$ python3 -q
>>> import numpy as np
>>> np.set_printoptions(precision=1, suppress=True, linewidth=200)
>>> M = np.array([[0.0, -2.0, -1.0, 1.0],
...     [4.0, -6.0, -2.0, 2.0],
...     [4.0, -2.0, -5.0, 1.0],
...     [4.0, -4.0, -2.0, 0.0]])
>>> print(round(np.linalg.det(M), 1))
48.0
>>> print(M @ M)
[[ -8.  10.   7.  -5.]
 [-24.  24.  14. -10.]
 [-24.  10.  23.  -5.]
 [-24.  20.  14.  -6.]]
>>> print(np.linalg.matrix_power(M, 2))
[[ -8.  10.   7.  -5.]
 [-24.  24.  14. -10.]
 [-24.  10.  23.  -5.]
 [-24.  20.  14.  -6.]]
>>> print(np.allclose(M @ M.T, M.T @ M))
False
>>> print(np.sort(np.abs(np.linalg.eigvals(M))))
[2. 2. 3. 4.]
>>> P = np.triu(np.array([[1, 0, -1, -2], [-2, 2, -1, -2], [1, -2, 0, 1], [-2, 1, 0, -1]]), 1) + np.eye(4)
>>> other = P @ M @ np.linalg.inv(P)
>>> print(other)
[[-12.   8.   4. -12.]
 [ -8.   4.   3. -10.]
 [  8.  -6.  -5.  10.]
 [  4.  -4.  -2.   2.]]
>>> print(other[2] @ other[1])
-203.0
>>> print(np.linalg.norm(other, axis=0))
[17.  11.5  7.3 18.7]
>>> print(np.round(np.linalg.norm(other[2] - other[1]), 1))
28.6
>>> print(round(np.linalg.norm(other) ** 2 / np.linalg.norm(other, 2) ** 2, 1))
1.0
>>> print(np.round(np.linalg.norm(other, 1), 1), np.round(np.linalg.norm(other, np.inf), 1))
34.0 36.0
>>> Q = M.astype(float).copy()
>>> for j in range(4):
...     Q[:, j] -= Q[:, :j] @ (Q[:, :j].T @ Q[:, j])
...     Q[:, j] /= np.linalg.norm(Q[:, j])
... 
>>> print(np.round(Q.T @ Q, 1) + 0)
[[1. 0. 0. 0.]
 [0. 1. 0. 0.]
 [0. 0. 1. 0.]
 [0. 0. 0. 1.]]
>>> print(np.round(Q.T @ M, 1) + 0)
[[ 6.9 -6.9 -5.2  1.7]
 [ 0.   3.5 -1.2 -1.2]
 [ 0.   0.   2.4 -1. ]
 [ 0.   0.   0.   0.8]]
>>> G = M.T @ M
>>> print(np.allclose(G, G.T))
True
>>> print(np.linalg.matrix_rank(G))
4
>>> print(G)
[[ 48. -48. -36.  12.]
 [-48.  60.  32. -16.]
 [-36.  32.  34. -10.]
 [ 12. -16. -10.   6.]]
>>> print((M @ M.T).shape)
(4, 4)
>>> print(np.linalg.eigvalsh(G)[::-1])
[131.   13.2   3.5   0.4]
>>> print(np.trace(G), (M ** 2).sum())
148.0 148.0
>>> print(np.linalg.svd(M, compute_uv=False) ** 2)
[131.   13.2   3.5   0.4]
>>> X = np.loadtxt("data.csv", delimiter=",")
>>> print(X)
[[-5.6 -0.3 -5.6]
 [-3.1 -0.6 -3.1]
 [-2.8 -0.6 -2.8]
 [-1.  -0.8 -1. ]
 [ 0.2 -0.9  0.2]
 [ 0.5 -1.   0.5]
 [ 0.7 -1.   0.7]
 [ 1.  -1.   1. ]
 [ 1.  -1.   1. ]
 [ 1.1 -0.8  1.1]
 [ 1.1 -0.8  1.1]
 [ 1.  -0.8  1. ]
 [ 0.5 -0.4  0.5]
 [ 0.1 -0.1  0.1]
 [-0.1  0.1 -0.1]
 [-0.2  0.2 -0.2]
 [-0.5  0.9 -0.5]
 [-0.5  0.9 -0.5]
 [-0.4  1.6 -0.4]
 [-0.1  2.1 -0.1]
 [ 3.2  4.2  3.2]
 [15.5  7.9 15.5]]
>>> # row 8 repeats row 7
>>> basis = X[[8, 2]].astype(float)
>>> for _ in range(7):
...     idx = np.linalg.norm(X[:, None] - basis, axis=-1).argmin(axis=1)
...     basis = np.array([X[idx == j].mean(axis=0) for j in range(2)])
... 
>>> print(idx)
[1 1 1 1 0 0 0 0 0 0 0 0 0 0 0 0 0 0 0 0 0 0]
>>> print(np.bincount(idx))
[18  4]
>>> print(basis)
[[ 1.3  0.6  1.3]
 [-3.1 -0.6 -3.1]]
>>> print(basis[1] - basis[0])
[-4.5 -1.1 -4.5]
>>> print(np.allclose(X[:-1].T @ np.linalg.lstsq(X[:-1].T, X[-1])[0], X[-1]))
True
>>> print(X @ np.linalg.pinv(X) @ X)
[[-5.6 -0.3 -5.6]
 [-3.1 -0.6 -3.1]
 [-2.8 -0.6 -2.8]
 [-1.  -0.8 -1. ]
 [ 0.2 -0.9  0.2]
 [ 0.5 -1.   0.5]
 [ 0.7 -1.   0.7]
 [ 1.  -1.   1. ]
 [ 1.  -1.   1. ]
 [ 1.1 -0.8  1.1]
 [ 1.1 -0.8  1.1]
 [ 1.  -0.8  1. ]
 [ 0.5 -0.4  0.5]
 [ 0.1 -0.1  0.1]
 [-0.1  0.1 -0.1]
 [-0.2  0.2 -0.2]
 [-0.5  0.9 -0.5]
 [-0.5  0.9 -0.5]
 [-0.4  1.6 -0.4]
 [-0.1  2.1 -0.1]
 [ 3.2  4.2  3.2]
 [15.5  7.9 15.5]]
>>> print(np.linalg.lstsq(X[:-1].T, X[-1])[2])
2
>>> other = X / np.sqrt((X ** 2).mean(axis=1, keepdims=True))
>>> print(np.linalg.matrix_rank(other) == np.linalg.matrix_rank(X))
True
>>> print(other[13])
[ 1. -1.  1.]
>>> print(X - X.mean(axis=1, keepdims=True))
[[-1.8  3.5 -1.8]
 [-0.8  1.7 -0.8]
 [-0.7  1.5 -0.7]
 [-0.1  0.1 -0.1]
 [ 0.4 -0.7  0.4]
 [ 0.5 -1.   0.5]
 [ 0.6 -1.1  0.6]
 [ 0.7 -1.3  0.7]
 [ 0.7 -1.3  0.7]
 [ 0.6 -1.3  0.6]
 [ 0.6 -1.3  0.6]
 [ 0.6 -1.2  0.6]
 [ 0.3 -0.6  0.3]
 [ 0.1 -0.1  0.1]
 [-0.1  0.1 -0.1]
 [-0.1  0.3 -0.1]
 [-0.5  0.9 -0.5]
 [-0.5  0.9 -0.5]
 [-0.7  1.3 -0.7]
 [-0.7  1.5 -0.7]
 [-0.3  0.7 -0.3]
 [ 2.5 -5.1  2.5]]
>>> print(np.linalg.norm(other, axis=1))
[1.7 1.7 1.7 1.7 1.7 1.7 1.7 1.7 1.7 1.7 1.7 1.7 1.7 1.7 1.7 1.7 1.7 1.7 1.7 1.7 1.7 1.7]
>>> print(np.linalg.matrix_rank(X - X.mean(axis=1, keepdims=True)))
1
>>> Uu, s, vt = np.linalg.svd(X)
>>> print(s.round(1) + 0)
[26.   5.9  0. ]
>>> other = Uu[:, :2] @ np.diag(s[:2]) @ vt[:2]
>>> print(np.linalg.matrix_rank(X, rtol=0.05))
2
>>> print(round(float(np.linalg.norm(X - other, 2)), 1), np.round(s[2], 1))
0.0 0.0
>>> print(np.linalg.matrix_rank(other))
2
>>> data = np.loadtxt("w.csv", delimiter=",")
>>> print(data)
[[-1.  0.  1.  0.]
 [ 0.  0. -2.  0.]
 [ 0. -1.  1. -1.]
 [ 0.  0. -1.  0.]]
>>> # column 3 repeats column 1
>>> Uu, s, vt = np.linalg.svd(data)
>>> evecs = vt[:(s > 1e-8).sum()]
>>> rng = np.random.default_rng(48)
>>> vec = data[3] + -2 * data[0] + rng.integers(2) * np.eye(4)[3]
>>> print(vec)
[ 2.  0. -3.  0.]
>>> print(np.round(evecs.T @ evecs, 1) + 0)
[[1.  0.  0.  0. ]
 [0.  0.5 0.  0.5]
 [0.  0.  1.  0. ]
 [0.  0.5 0.  0.5]]
>>> print(np.diag(evecs.T @ evecs))
[1.  0.5 1.  0.5]
>>> print(np.round(np.linalg.norm(data), 1))
3.2
>>> print(data.sum(axis=0))
[-1. -1. -1. -1.]
>>> print(data - data[0])
[[ 0.  0.  0.  0.]
 [ 1.  0. -3.  0.]
 [ 1. -1.  0. -1.]
 [ 1.  0. -2.  0.]]
>>> print(np.linalg.matrix_rank(data))
3
>>> print(np.abs(data).max())
2.0
>>> print(data.sum(axis=1))
[ 0. -2. -1. -1.]
>>> print(np.diff(data, axis=0))
[[ 1.  0. -3.  0.]
 [ 0. -1.  3. -1.]
 [ 0.  1. -2.  1.]]
>>> print(np.round(np.linalg.svd(data, compute_uv=False), 1) + 0)
[2.7 1.3 0.9 0. ]
